% ipython --no-banner

In [1]: import numpy as np

In [2]: np.set_printoptions(suppress=True, linewidth=140)

In [3]: X = np.loadtxt("sample4.csv", delimiter=",")

In [4]: print(X.round(2))
[[0.25 0.08 0.17 0.25 0.08 0.08 0.08]
 [0.3  0.1  0.   0.   0.3  0.2  0.1 ]
 [0.18 0.18 0.18 0.12 0.   0.18 0.18]
 [0.08 0.08 0.15 0.23 0.15 0.08 0.23]
 [0.15 0.15 0.23 0.   0.15 0.15 0.15]
 [0.   0.17 0.25 0.17 0.   0.33 0.08]
 [0.   0.11 0.11 0.33 0.11 0.11 0.22]]

In [5]: print(np.round(X.sum(axis=1), 2))
[1. 1. 1. 1. 1. 1. 1.]

In [6]: print(np.round(np.linalg.matrix_power(X, 100), 2))
[[0.13 0.12 0.16 0.17 0.11 0.16 0.15]
 [0.13 0.12 0.16 0.17 0.11 0.16 0.15]
 [0.13 0.12 0.16 0.17 0.11 0.16 0.15]
 [0.13 0.12 0.16 0.17 0.11 0.16 0.15]
 [0.13 0.12 0.16 0.17 0.11 0.16 0.15]
 [0.13 0.12 0.16 0.17 0.11 0.16 0.15]
 [0.13 0.12 0.16 0.17 0.11 0.16 0.15]]

In [7]: print(np.round(np.linalg.matrix_power(X, 2), 2))
[[0.15 0.11 0.16 0.18 0.11 0.14 0.15]
 [0.15 0.13 0.18 0.14 0.11 0.17 0.12]
 [0.14 0.12 0.14 0.18 0.11 0.17 0.14]
 [0.11 0.12 0.16 0.18 0.11 0.14 0.18]
 [0.15 0.14 0.16 0.14 0.1  0.18 0.14]
 [0.11 0.14 0.16 0.15 0.08 0.21 0.15]
 [0.1  0.12 0.15 0.18 0.13 0.15 0.18]]

In [8]: p = np.eye(7)[0]

In [9]: for _ in range(4):
   ...:     p = p @ X
   ...:     print(p.round(2))
   ...: 
[0.25 0.08 0.17 0.25 0.08 0.08 0.08]
[0.15 0.11 0.16 0.18 0.11 0.14 0.15]
[0.13 0.12 0.16 0.17 0.11 0.16 0.16]
[0.13 0.12 0.16 0.17 0.11 0.16 0.15]

In [10]: other = np.array([[0.3, -1.4, 1.7],
    ...:     [1.5, 1.2, -0.2],
    ...:     [0.1, -0.3, -2.0],
    ...:     [-0.4, 1.1, 1.6],
    ...:     [-0.8, -1.4, -1.1],
    ...:     [0.6, -0.5, 0.2],
    ...:     [-0.6, -0.3, 0.4],
    ...:     [-0.3, 1.1, 0.8],
    ...:     [1.2, 1.2, -0.7]])

In [11]: basis = np.array([[2.3, 0.3, -0.2, 0.3, 1.0, -0.3, 0.2, -0.2, -0.7, 0.5, 0.0],
    ...:     [-0.8, -1.4, -0.5, 0.0, -0.4, -0.3, 2.1, -1.1, 0.4, -0.2, 0.5],
    ...:     [0.3, 0.4, -0.7, -1.2, -0.8, 0.1, 1.4, 0.3, 0.9, 0.5, 0.8]])

In [12]: A = other @ basis

In [13]: print(A.round(2))
[[ 2.32  2.73 -0.55 -1.95 -0.5   0.5  -0.5   1.99  0.76  1.28  0.66]
 [ 2.43 -1.31 -0.76  0.69  1.18 -0.83  2.54 -1.68 -0.75  0.41  0.44]
 [-0.13 -0.35  1.53  2.43  1.82 -0.14 -3.41 -0.29 -1.99 -0.89 -1.75]
 [-1.32 -1.02 -1.59 -2.04 -2.12 -0.05  4.47 -0.65  2.16  0.38  1.83]
 [-1.05  1.28  1.63  1.08  0.64  0.55 -4.64  1.37 -0.99 -0.67 -1.58]
 [ 1.84  0.96 -0.01 -0.06  0.64 -0.01 -0.65  0.49 -0.44  0.5  -0.09]
 [-1.02  0.4  -0.01 -0.66 -0.8   0.31 -0.19  0.57  0.66 -0.04  0.17]
 [-1.33 -1.31 -1.05 -1.05 -1.38 -0.16  3.37 -0.91  1.37  0.03  1.19]
 [ 1.59 -1.6  -0.35  1.2   1.28 -0.79  1.78 -1.77 -0.99  0.01  0.04]]

In [14]: x = np.array([3, -1, 1, 3, -2, -2, 3, 0, -2, 0, 2])

In [15]: a = np.maximum(A @ x, 0)

In [16]: print(a.round(2))
[ 0.   19.21  0.    6.44  0.    1.86  0.    5.95 16.04]

In [17]: print(np.round(A.T @ a, 2))
[ 59.19 -63.41 -36.72  13.01  22.53 -29.91 124.97 -69.35  -9.04  11.59  27.79]

In [18]: print(np.round(A * (a > 1e-9)[:, None], 2))
[[ 0.    0.   -0.   -0.   -0.    0.   -0.    0.    0.    0.    0.  ]
 [ 2.43 -1.31 -0.76  0.69  1.18 -0.83  2.54 -1.68 -0.75  0.41  0.44]
 [-0.   -0.    0.    0.    0.   -0.   -0.   -0.   -0.   -0.   -0.  ]
 [-1.32 -1.02 -1.59 -2.04 -2.12 -0.05  4.47 -0.65  2.16  0.38  1.83]
 [-0.    0.    0.    0.    0.    0.   -0.    0.   -0.   -0.   -0.  ]
 [ 1.84  0.96 -0.01 -0.06  0.64 -0.01 -0.65  0.49 -0.44  0.5  -0.09]
 [-0.    0.   -0.   -0.   -0.    0.   -0.    0.    0.   -0.    0.  ]
 [-1.33 -1.31 -1.05 -1.05 -1.38 -0.16  3.37 -0.91  1.37  0.03  1.19]
 [ 1.59 -1.6  -0.35  1.2   1.28 -0.79  1.78 -1.77 -0.99  0.01  0.04]]
